$ ipython --no-banner

In [1]: import numpy as np

In [2]: np.set_printoptions(precision=3, suppress=True, linewidth=160, sign=" ")

In [3]: rnd = lambda a: np.round(a, 3) + 0

In [4]: feats = np.load("sample4.npy")

In [5]: print(feats)
[[-0.692 -0.314 -0.098  0.273 -0.118  1.027 -0.207 -1.417 -0.424 -0.684 -0.038 -0.099]
 [-0.702 -0.294 -0.116  0.347 -0.107  0.995 -0.225 -1.378 -0.368 -0.716  0.001 -0.1  ]
 [-0.004  0.007  0.007 -0.026 -0.007  0.016  0.001  0.009 -0.04   0.021  0.006  0.039]
 [-0.663 -0.293 -0.105  0.306 -0.088  0.995 -0.166 -1.386 -0.418 -0.7   -0.018 -0.131]
 [ 1.442  0.585  0.204 -0.635  0.216 -2.005  0.395  2.814  0.816  1.395  0.     0.206]
 [ 0.002 -0.028 -0.014  0.001  0.031  0.034  0.043  0.021  0.004 -0.022  0.005 -0.027]
 [ 0.001 -0.006 -0.018  0.036  0.023  0.013 -0.012 -0.005  0.03  -0.008 -0.034  0.015]
 [-0.688 -0.315 -0.1    0.312 -0.104  1.002 -0.188 -1.414 -0.395 -0.688  0.033 -0.116]
 [ 1.422  0.58   0.178 -0.611  0.176 -1.999  0.387  2.803  0.814  1.39   0.015  0.193]
 [-0.716 -0.298 -0.102  0.322 -0.121  0.994 -0.194 -1.393 -0.39  -0.678 -0.004 -0.135]
 [ 0.012 -0.018  0.014  0.001  0.002  0.018  0.032  0.016  0.005  0.01  -0.012  0.009]
 [ 0.691  0.314  0.116 -0.29   0.127 -1.006  0.211  1.389  0.394  0.691 -0.013  0.117]
 [ 1.369  0.604  0.194 -0.609  0.222 -2.028  0.415  2.759  0.786  1.38  -0.018  0.234]
 [ 1.405  0.601  0.163 -0.637  0.198 -1.979  0.402  2.792  0.816  1.373 -0.028  0.216]
 [-0.662 -0.283 -0.119  0.309 -0.093  1.025 -0.193 -1.421 -0.414 -0.711  0.005 -0.063]
 [ 1.379  0.592  0.222 -0.599  0.187 -1.986  0.385  2.804  0.793  1.365  0.001  0.24 ]
 [ 1.406  0.609  0.201 -0.612  0.193 -1.988  0.365  2.773  0.794  1.434 -0.006  0.215]
 [-1.421 -0.601 -0.21   0.575 -0.198  1.975 -0.395 -2.795 -0.801 -1.41  -0.008 -0.201]
 [-0.012  0.004  0.009  0.008 -0.015 -0.009  0.039 -0.007 -0.038  0.014  0.05  -0.019]
 [-0.021 -0.026 -0.011 -0.008  0.005  0.003 -0.005 -0.023 -0.016 -0.047  0.022  0.011]
 [-0.696 -0.259 -0.078  0.296 -0.086  1.017 -0.197 -1.406 -0.401 -0.707 -0.006 -0.085]
 [-1.414 -0.597 -0.197  0.624 -0.204  2.024 -0.422 -2.774 -0.79  -1.414  0.    -0.206]
 [ 1.428  0.584  0.248 -0.612  0.173 -1.97   0.383  2.81   0.787  1.406 -0.006  0.206]
 [ 0.703  0.325  0.109 -0.271  0.067 -0.996  0.215  1.375  0.378  0.713  0.014  0.119]
 [-0.031  0.005  0.041  0.025 -0.001 -0.028  0.014  0.007  0.017 -0.003  0.006 -0.001]
 [ 0.688  0.274  0.125 -0.329  0.108 -0.994  0.184  1.424  0.396  0.695  0.001  0.103]
 [ 0.727  0.272  0.076 -0.321  0.091 -1.02   0.209  1.4    0.372  0.684 -0.012  0.087]
 [-0.68  -0.272 -0.109  0.301 -0.128  1.    -0.177 -1.427 -0.374 -0.705  0.029 -0.097]
 [-1.445 -0.609 -0.211  0.606 -0.199  2.016 -0.418 -2.767 -0.838 -1.429  0.028 -0.192]
 [-0.69  -0.323 -0.101  0.3   -0.086  0.994 -0.221 -1.407 -0.42  -0.717  0.01  -0.1  ]
 [ 0.718  0.3    0.06  -0.317  0.085 -1.013  0.236  1.411  0.389  0.687 -0.001  0.078]
 [ 0.721  0.29   0.095 -0.289  0.087 -1.035  0.25   1.399  0.392  0.678 -0.02   0.121]
 [-1.39  -0.599 -0.151  0.639 -0.203  2.019 -0.391 -2.813 -0.828 -1.41  -0.005 -0.166]]

In [6]: x0 = np.array([4, 4, 1, 4, 1, 4, 0, 0, 3, 4, 3, 5])

In [7]: rhs = feats @ x0

In [8]: print(rnd(np.linalg.solve(feats.T @ feats, feats.T @ rhs)))
[ 4.  4.  1.  4.  1.  4.  0.  0.  3.  4.  3.  5.]

In [9]: np.linalg.solve(feats, rhs)
LinAlgError: Last 2 dimensions of the array must be square


In [10]: rng = np.random.default_rng(85)

In [11]: rhs = rhs + 0.3 * rng.normal(size=33)

In [12]: print(rnd(rhs))
[-3.268 -3.637 -0.13  -3.853  6.996 -0.027  0.342 -3.292  6.657 -3.687  0.191  3.489  6.401  7.42  -3.178  6.584  6.974 -7.696 -0.697 -0.267 -2.959 -7.338
  7.071  3.89   0.294  3.131  3.485 -3.374 -7.534 -3.889  3.372  3.413 -6.496]

In [13]: c, *_ = np.linalg.lstsq(feats, rhs)

In [14]: print(rnd(feats.T @ (rhs - feats @ c)))
[ 0.  0.  0.  0.  0.  0.  0.  0.  0.  0.  0.  0.]

In [15]: print([round(float(np.linalg.norm(np.linalg.solve(feats.T @ feats + lam * np.eye(12), feats.T @ rhs))), 2) for lam in (0, 1, 10, 100)])
[12.42, 1.68, 1.61, 1.21]

In [16]: print(c.round())
[ 5.  3.  2.  1.  0.  5.  3. -2.  6.  4. -3.  4.]

In [17]: print(rnd(c))
[ 5.229  2.679  2.291  1.242  0.177  4.59   2.542 -1.793  6.494  3.925 -3.149  3.837]

In [18]: print(rnd(np.linalg.norm(rhs - feats @ c)))
1.331

In [19]: idx = feats[:, 11] > np.median(feats[:, 11])

In [20]: u = feats[idx].mean(axis=0) - feats[~idx].mean(axis=0)

In [21]: print(rnd(u))
[ 1.579  0.669  0.22  -0.692  0.223 -2.255  0.443  3.144  0.898  1.57  -0.009  0.239]

In [22]: gram = np.cov(feats, rowvar=False)

In [23]: print(rnd(np.corrcoef(feats[:, 11], feats[:, 0])[0, 1]))
0.99

In [24]: print(np.median(feats, axis=0))
[-0.004 -0.006  0.007  0.001  0.002  0.013  0.014  0.007  0.004 -0.003  0.     0.009]

In [25]: print(rnd(feats.std(axis=0)))
[ 0.938  0.397  0.134  0.41   0.133  1.336  0.267  1.864  0.535  0.934  0.019  0.139]

In [26]: print(np.argsort(-feats.std(axis=0).round(6), kind="stable"))
[  7   5   0   9   8   3   1   6  11   2   4  10]

In [27]: out = feats / np.sqrt((feats ** 2).mean(axis=1, keepdims=True))

In [28]: print(np.linalg.matrix_rank(out) == np.linalg.matrix_rank(feats))
True

In [29]: print(rnd(out[7]))
[-1.14  -0.522 -0.166  0.517 -0.172  1.66  -0.311 -2.342 -0.654 -1.14   0.055 -0.192]

In [30]: J = np.load("arr.npy")

In [31]: print(J)
[[ 1.     0.2    0.04   0.008  0.002  0.     0.     0.     0.     0.     0.   ]
 [ 0.2    1.     0.2    0.04   0.008  0.002  0.     0.     0.     0.     0.   ]
 [ 0.04   0.2    1.     0.2    0.04   0.008  0.002  0.     0.     0.     0.   ]
 [ 0.008  0.04   0.2    1.     0.2    0.04   0.008  0.002  0.     0.     0.   ]
 [ 0.002  0.008  0.04   0.2    1.     0.2    0.04   0.008  0.002  0.     0.   ]
 [ 0.     0.002  0.008  0.04   0.2    1.     0.2    0.04   0.008  0.002  0.   ]
 [ 0.     0.     0.002  0.008  0.04   0.2    1.     0.2    0.04   0.008  0.002]
 [ 0.     0.     0.     0.002  0.008  0.04   0.2    1.     0.2    0.04   0.008]
 [ 0.     0.     0.     0.     0.002  0.008  0.04   0.2    1.     0.2    0.04 ]
 [ 0.     0.     0.     0.     0.     0.002  0.008  0.04   0.2    1.     0.2  ]
 [ 0.     0.     0.     0.     0.     0.     0.002  0.008  0.04   0.2    1.   ]]

In [32]: q, R = np.linalg.qr(J)

In [33]: print(rnd(q.T @ q))
[[ 1.  0.  0.  0.  0.  0.  0.  0.  0.  0.  0.]
 [ 0.  1.  0.  0.  0.  0.  0.  0.  0.  0.  0.]
 [ 0.  0.  1.  0.  0.  0.  0.  0.  0.  0.  0.]
 [ 0.  0.  0.  1.  0.  0.  0.  0.  0.  0.  0.]
 [ 0.  0.  0.  0.  1.  0.  0.  0.  0.  0.  0.]
 [ 0.  0.  0.  0.  0.  1.  0.  0.  0.  0.  0.]
 [ 0.  0.  0.  0.  0.  0.  1.  0.  0.  0.  0.]
 [ 0.  0.  0.  0.  0.  0.  0.  1.  0.  0.  0.]
 [ 0.  0.  0.  0.  0.  0.  0.  0.  1.  0.  0.]
 [ 0.  0.  0.  0.  0.  0.  0.  0.  0.  1.  0.]
 [ 0.  0.  0.  0.  0.  0.  0.  0.  0.  0.  1.]]

In [34]: print(rnd(R))
[[-1.021 -0.4   -0.119 -0.032 -0.009 -0.001  0.     0.     0.     0.     0.   ]
 [ 0.    -0.96  -0.384 -0.115 -0.031 -0.009 -0.001  0.     0.     0.     0.   ]
 [ 0.     0.    -0.96  -0.384 -0.115 -0.031 -0.009 -0.001  0.     0.     0.   ]
 [ 0.     0.     0.    -0.96  -0.384 -0.115 -0.031 -0.009 -0.001  0.     0.   ]
 [ 0.     0.     0.     0.    -0.96  -0.384 -0.115 -0.031 -0.009 -0.001  0.   ]
 [ 0.     0.     0.     0.     0.    -0.96  -0.384 -0.115 -0.031 -0.009 -0.001]
 [ 0.     0.     0.     0.     0.     0.    -0.96  -0.384 -0.115 -0.031 -0.009]
 [ 0.     0.     0.     0.     0.     0.     0.    -0.96  -0.384 -0.115 -0.03 ]
 [ 0.     0.     0.     0.     0.     0.     0.     0.    -0.96  -0.384 -0.114]
 [ 0.     0.     0.     0.     0.     0.     0.     0.     0.    -0.959 -0.376]
 [ 0.     0.     0.     0.     0.     0.     0.     0.     0.     0.     0.941]]

In [35]: print(rnd(abs(R[0, 0])), rnd(np.linalg.norm(J[:, 0])))
1.021 1.021

In [36]: print(rnd(q))
[[-0.98   0.2    0.     0.     0.     0.     0.     0.     0.     0.     0.   ]
 [-0.196 -0.96   0.2    0.     0.     0.     0.     0.     0.     0.     0.   ]
 [-0.039 -0.192 -0.96   0.2    0.     0.     0.    -0.001  0.     0.     0.   ]
 [-0.008 -0.038 -0.192 -0.96   0.2    0.     0.     0.    -0.001  0.     0.   ]
 [-0.002 -0.008 -0.038 -0.192 -0.96   0.2    0.     0.     0.    -0.001  0.   ]
 [ 0.    -0.002 -0.008 -0.038 -0.192 -0.96   0.2    0.     0.     0.     0.001]
 [ 0.     0.    -0.002 -0.007 -0.038 -0.192 -0.96   0.2    0.     0.    -0.001]
 [ 0.     0.     0.    -0.002 -0.008 -0.038 -0.192 -0.96   0.2    0.     0.   ]
 [ 0.     0.     0.     0.    -0.002 -0.008 -0.038 -0.192 -0.96   0.2    0.   ]
 [ 0.     0.     0.     0.     0.    -0.002 -0.008 -0.038 -0.192 -0.961 -0.196]
 [ 0.     0.     0.     0.     0.     0.    -0.002 -0.008 -0.038 -0.192  0.981]]

In [37]: print(rnd(np.abs(np.diag(R))))
[ 1.021  0.96   0.96   0.96   0.96   0.96   0.96   0.96   0.96   0.959  0.941]

In [38]: print(q.shape, R.shape)
(11, 11) (11, 11)

In [39]: x0 = np.array([2, -2, 0, -2, 0, -2, -3, -1, 3, 1, 3])

In [40]: rhs = R @ x0

In [41]: print(rnd(rhs))
[-1.174  2.172  0.856  2.246  1.116  3.083  2.862 -0.398 -3.604 -2.088  2.824]

In [42]: print(rnd(np.linalg.solve(R, -2 * rhs)))
[-4.  4.  0.  4.  0.  4.  6.  2. -6. -2. -6.]

In [43]: np.linalg.solve(R, rhs[:-1])
ValueError: solve1: Input operand 1 has a mismatch in its core dimension 0, with gufunc signature (m,m),(m)->(m) (size 10 is different from 11)


In [44]: w, vecs = np.linalg.eigh(J)

In [45]: print(rnd(vecs.T @ J @ vecs))
[[ 0.674  0.     0.     0.     0.     0.     0.     0.     0.     0.     0.   ]
 [ 0.     0.693  0.     0.     0.     0.     0.     0.     0.     0.     0.   ]
 [ 0.     0.     0.728  0.     0.     0.     0.     0.     0.     0.     0.   ]
 [ 0.     0.     0.     0.78   0.     0.     0.     0.     0.     0.     0.   ]
 [ 0.     0.     0.     0.     0.849  0.     0.     0.     0.     0.     0.   ]
 [ 0.     0.     0.     0.     0.     0.936  0.     0.     0.     0.     0.   ]
 [ 0.     0.     0.     0.     0.     0.     1.039  0.     0.     0.     0.   ]
 [ 0.     0.     0.     0.     0.     0.     0.     1.157  0.     0.     0.   ]
 [ 0.     0.     0.     0.     0.     0.     0.     0.     1.28   0.     0.   ]
 [ 0.     0.     0.     0.     0.     0.     0.     0.     0.     1.392  0.   ]
 [ 0.     0.     0.     0.     0.     0.     0.     0.     0.     0.     1.471]]

In [46]: print(rnd(w))
[ 0.674  0.693  0.728  0.78   0.849  0.936  1.039  1.157  1.28   1.392  1.471]

In [47]: print(rnd(vecs.T @ vecs))
[[ 1.  0.  0.  0.  0.  0.  0.  0.  0.  0.  0.]
 [ 0.  1.  0.  0.  0.  0.  0.  0.  0.  0.  0.]
 [ 0.  0.  1.  0.  0.  0.  0.  0.  0.  0.  0.]
 [ 0.  0.  0.  1.  0.  0.  0.  0.  0.  0.  0.]
 [ 0.  0.  0.  0.  1.  0.  0.  0.  0.  0.  0.]
 [ 0.  0.  0.  0.  0.  1.  0.  0.  0.  0.  0.]
 [ 0.  0.  0.  0.  0.  0.  1.  0.  0.  0.  0.]
 [ 0.  0.  0.  0.  0.  0.  0.  1.  0.  0.  0.]
 [ 0.  0.  0.  0.  0.  0.  0.  0.  1.  0.  0.]
 [ 0.  0.  0.  0.  0.  0.  0.  0.  0.  1.  0.]
 [ 0.  0.  0.  0.  0.  0.  0.  0.  0.  0.  1.]]

In [48]: print(rnd(np.linalg.svd(J, compute_uv=False)))
[ 1.471  1.392  1.28   1.157  1.039  0.936  0.849  0.78   0.728  0.693  0.674]

In [49]: print(rnd(np.linalg.eigvalsh(J @ J)))
[ 0.454  0.481  0.53   0.608  0.721  0.875  1.08   1.339  1.639  1.938  2.164]
